$ ipython --no-banner

In [1]: import numpy as np

In [2]: from numpy import linalg as LA

In [3]: np.set_printoptions(suppress=True, linewidth=200)

In [4]: rnd = lambda a: np.round(a, 2) + 0

In [5]: A = np.load("run6.npy")

In [6]: rnd(A)
Out[6]: 
array([[ 0.56, -0.23,  0.79],
       [-0.23,  0.88,  0.42],
       [ 0.79,  0.42, -0.45]])

In [7]: # columns are unit length and at right angles

In [8]: q, r_ = LA.qr(A)

In [9]: np.allclose(r_.T @ r_, A.T @ A)
Out[9]: True

In [10]: rnd(q @ r_)
Out[10]: 
array([[ 0.56, -0.23,  0.79],
       [-0.23,  0.88,  0.42],
       [ 0.79,  0.42, -0.45]])

In [11]: rnd(abs(r_[0, 0])), rnd(LA.norm(A[:, 0]))
Out[11]: (np.float64(1.0), np.float64(1.0))

In [12]: rnd(r_)
Out[12]: 
array([[-1.,  0.,  0.],
       [ 0., -1.,  0.],
       [ 0.,  0., -1.]])

In [13]: f = np.array([8, -8, 4])

In [14]: other = A + np.outer(f, np.eye(3)[0])

In [15]: rnd(LA.det(other) / LA.det(A)), rnd(1 + LA.solve(A, f)[0])
Out[15]: (np.float64(10.51), np.float64(10.51))

In [16]: vals, evecs = LA.eig(A)

In [17]: rnd(vals)
Out[17]: array([-1.,  1.,  1.])

In [18]: rnd(np.sort(LA.eigvals(A @ A)))
Out[18]: array([1., 1., 1.])

In [19]: rnd(np.sort(LA.eigvals(A.T)))
Out[19]: array([-1.,  1.,  1.])

In [20]: rnd(np.sort(LA.eigvals(LA.inv(A))))
Out[20]: array([-1.,  1.,  1.])

In [21]: m1 = np.load("block8.npy")

In [22]: m1
Out[22]: 
array([[-7, -1, -5],
       [21,  3, 15],
       [21,  3, 15]])

In [23]: # rows 1 and 2 are equal

In [24]: rnd(LA.svd(m1, compute_uv=False))
Out[24]: array([37.75,  0.  ,  0.  ])

In [25]: np.zeros(3, 3)
---------------------------------------------------------------------------
TypeError                                 Traceback (most recent call last)
Cell In[25], line 1
----> 1 np.zeros(3, 3)

TypeError: Cannot interpret '3' as a data type

In [26]: m1[:, 3]
---------------------------------------------------------------------------
IndexError                                Traceback (most recent call last)
Cell In[26], line 1
----> 1 m1[:, 3]

IndexError: index 3 is out of bounds for axis 1 with size 3

In [27]: m1.sum(axis=0)
Out[27]: array([35,  5, 25])

In [28]: m1.sum(axis=1)
Out[28]: array([-13,  39,  39])

In [29]: m1 - m1[0]
Out[29]: 
array([[ 0,  0,  0],
       [28,  4, 20],
       [28,  4, 20]])

In [30]: other = np.array([[3, -3], [1, 2]])

In [31]: C = np.kron(other, m1)

In [32]: rnd(LA.norm(C, 2)), rnd(LA.norm(other, 2) * LA.norm(m1, 2))
Out[32]: (np.float64(163.06), np.float64(163.06))

In [33]: C
Out[33]: 
array([[-21,  -3, -15,  21,   3,  15],
       [ 63,   9,  45, -63,  -9, -45],
       [ 63,   9,  45, -63,  -9, -45],
       [ -7,  -1,  -5, -14,  -2, -10],
       [ 21,   3,  15,  42,   6,  30],
       [ 21,   3,  15,  42,   6,  30]])

In [34]: C.shape
Out[34]: (6, 6)

In [35]: r = LA.matrix_rank(m1)

In [36]: r
Out[36]: np.int64(1)

In [37]: null = LA.svd(m1)[2][r:].T

In [38]: [int(LA.matrix_rank(np.delete(m1, i, axis=0))) for i in range(3)]
Out[38]: [1, 1, 1]

In [39]: np.allclose(m1 @ null, 0)
Out[39]: True

In [40]: LA.matrix_rank(m1.T @ m1), LA.matrix_rank(m1 @ m1.T)
Out[40]: (np.int64(1), np.int64(1))

In [41]: [int(LA.matrix_rank(m1[:i])) for i in range(1, len(m1) + 1)]
Out[41]: [1, 1, 1]

In [42]: rnd(m1 @ null)
Out[42]: 
array([[0., 0.],
       [0., 0.],
       [0., 0.]])

In [43]: LA.lstsq(m1[:-1].T, m1[-1])[2]
Out[43]: np.int32(1)

In [44]: rnd(m1 @ LA.pinv(m1) @ m1)
Out[44]: 
array([[-7., -1., -5.],
       [21.,  3., 15.],
       [21.,  3., 15.]])

In [45]: U, sv, VT = LA.svd(m1)

In [46]: evecs = VT[:(sv > 1e-8).sum()]

In [47]: rng = np.random.default_rng(365409)

In [48]: x0 = m1[2] + 2 * m1[1] + rng.integers(2) * np.eye(3)[2]

In [49]: x0
Out[49]: array([63.,  9., 46.])

In [50]: np.allclose(evecs.T @ evecs @ x0, x0)
Out[50]: False

In [51]: rnd(np.diag(evecs.T @ evecs))
Out[51]: array([0.65, 0.01, 0.33])

In [52]: LA.matrix_rank(np.vstack([m1, x0]))
Out[52]: np.int64(2)

In [53]: arr = np.minimum.outer(np.arange(1, 5), np.arange(1, 5)) * 4

In [54]: arr
Out[54]: 
array([[ 4,  4,  4,  4],
       [ 4,  8,  8,  8],
       [ 4,  8, 12, 12],
       [ 4,  8, 12, 16]])

In [55]: x0 = np.ones(4)

In [56]: for _ in range(5):
    ...:     x0 = arr @ x0
    ...:     x0 /= LA.norm(x0)
    ...:     print(round(x0 @ arr @ x0, 2))
    ...: 
33.12
33.16
33.16
33.16
33.16

In [57]: rnd(LA.eigvalsh(arr)[-1])
Out[57]: np.float64(33.16)

In [58]: rnd(x0)
Out[58]: array([0.23, 0.43, 0.58, 0.66])

In [59]: vals, evecs = LA.eigh(arr)

In [60]: x0 = np.array([1, 0, 1, 2])

In [61]: rnd(x0 @ arr @ x0 / (x0 @ x0)), rnd(vals[0]), rnd(vals[-1])
Out[61]: (np.float64(25.33), np.float64(1.13), np.float64(33.16))

In [62]: labels = rng.permutation(4)

In [63]: labels
Out[63]: array([1, 3, 2, 0])

In [64]: other = arr[labels][:, labels]

In [65]: rnd(np.sort(np.abs(LA.eigvals(other))))
Out[65]: array([ 1.13,  1.7 ,  4.  , 33.16])

In [66]: other
Out[66]: 
array([[ 8,  8,  8,  4],
       [ 8, 16, 12,  4],
       [ 8, 12, 12,  4],
       [ 4,  4,  4,  4]])

In [67]: rnd(LA.det(other)), rnd(LA.det(arr[labels]))
Out[67]: (np.float64(256.0), np.float64(256.0))

In [68]: np.diag(other)
Out[68]: array([ 8, 16, 12,  4])

In [69]: np.trace(other)
Out[69]: np.int64(40)

In [70]: np.allclose(other, arr)
Out[70]: False

In [71]: q = arr.astype(float).copy()

In [72]: for j in range(4):
    ...:     q[:, j] -= q[:, :j] @ (q[:, :j].T @ q[:, j])
    ...:     q[:, j] /= LA.norm(q[:, j])
    ...: 

In [73]: rnd(q.T @ arr)
Out[73]: 
array([[ 8.  , 14.  , 18.  , 20.  ],
       [ 0.  ,  3.46,  5.77,  6.93],
       [ 0.  ,  0.  ,  3.27,  4.9 ],
       [ 0.  ,  0.  ,  0.  ,  2.83]])

In [74]: rnd(q.T @ q)
Out[74]: 
array([[1., 0., 0., 0.],
       [0., 1., 0., 0.],
       [0., 0., 1., 0.],
       [0., 0., 0., 1.]])

In [75]: rnd(q)
Out[75]: 
array([[ 0.5 , -0.87,  0.  ,  0.  ],
       [ 0.5 ,  0.29, -0.82,  0.  ],
       [ 0.5 ,  0.29,  0.41, -0.71],
       [ 0.5 ,  0.29,  0.41,  0.71]])

In [76]: x0 = np.array([2, 3, 2, 4])

In [77]: target = arr @ x0

In [78]: beta, lr = np.zeros(4), 1 / LA.norm(arr, 2) ** 2

In [79]: for i in range(25):
    ...:     beta -= lr * arr.T @ (arr @ beta - target)
    ...:     if i % 5 == 0: print(i, round(LA.norm(arr @ beta - target), 2))
    ...: 
0 3.2
5 3.07
10 2.95
15 2.84
20 2.73

In [80]: rnd(LA.cond(arr))
Out[80]: np.float64(29.28)

In [81]: mat = np.load("sample2.npy")

In [82]: mat
Out[82]: 
array([[0, 0, 0],
       [0, 3, 6]])

In [83]: blk = np.stack([mat, 4 * mat, mat[::-1]])

In [84]: LA.matrix_rank(blk.reshape(3, -1))
Out[84]: np.int64(2)

In [85]: blk.shape
Out[85]: (3, 2, 3)

In [86]: blk.sum(axis=0)
Out[86]: 
array([[ 0,  3,  6],
       [ 0, 15, 30]])

In [87]: LA.matrix_rank(blk)
Out[87]: array([1, 1, 1])

In [88]: U, sv, VT = LA.svd(mat)

In [89]: rnd(sv)
Out[89]: array([6.71, 0.  ])

In [90]: other = U[:, :1] @ np.diag(sv[:1]) @ VT[:1]

In [91]: rnd(other)
Out[91]: 
array([[0., 0., 0.],
       [0., 3., 6.]])

In [92]: rnd(np.abs(mat - other).max())
Out[92]: np.float64(0.0)

In [93]: U, sv, VT = LA.svd(mat)

In [94]: evecs = VT[:(sv > 1e-8).sum()]

In [95]: x0 = mat[0] + -1 * mat[1] + rng.integers(2) * np.eye(3)[0]

In [96]: x0
Out[96]: array([ 0., -3., -6.])

In [97]: rnd(evecs.T @ evecs)
Out[97]: 
array([[0. , 0. , 0. ],
       [0. , 0.2, 0.4],
       [0. , 0.4, 0.8]])

In [98]: np.allclose(evecs.T @ evecs @ x0, x0)
Out[98]: True

In [99]: np.abs(np.diag(LA.qr(mat)[1])) > 1e-9
Out[99]: array([False,  True])

In [100]: np.unique(mat.round(6), axis=0).shape
Out[100]: (2, 3)
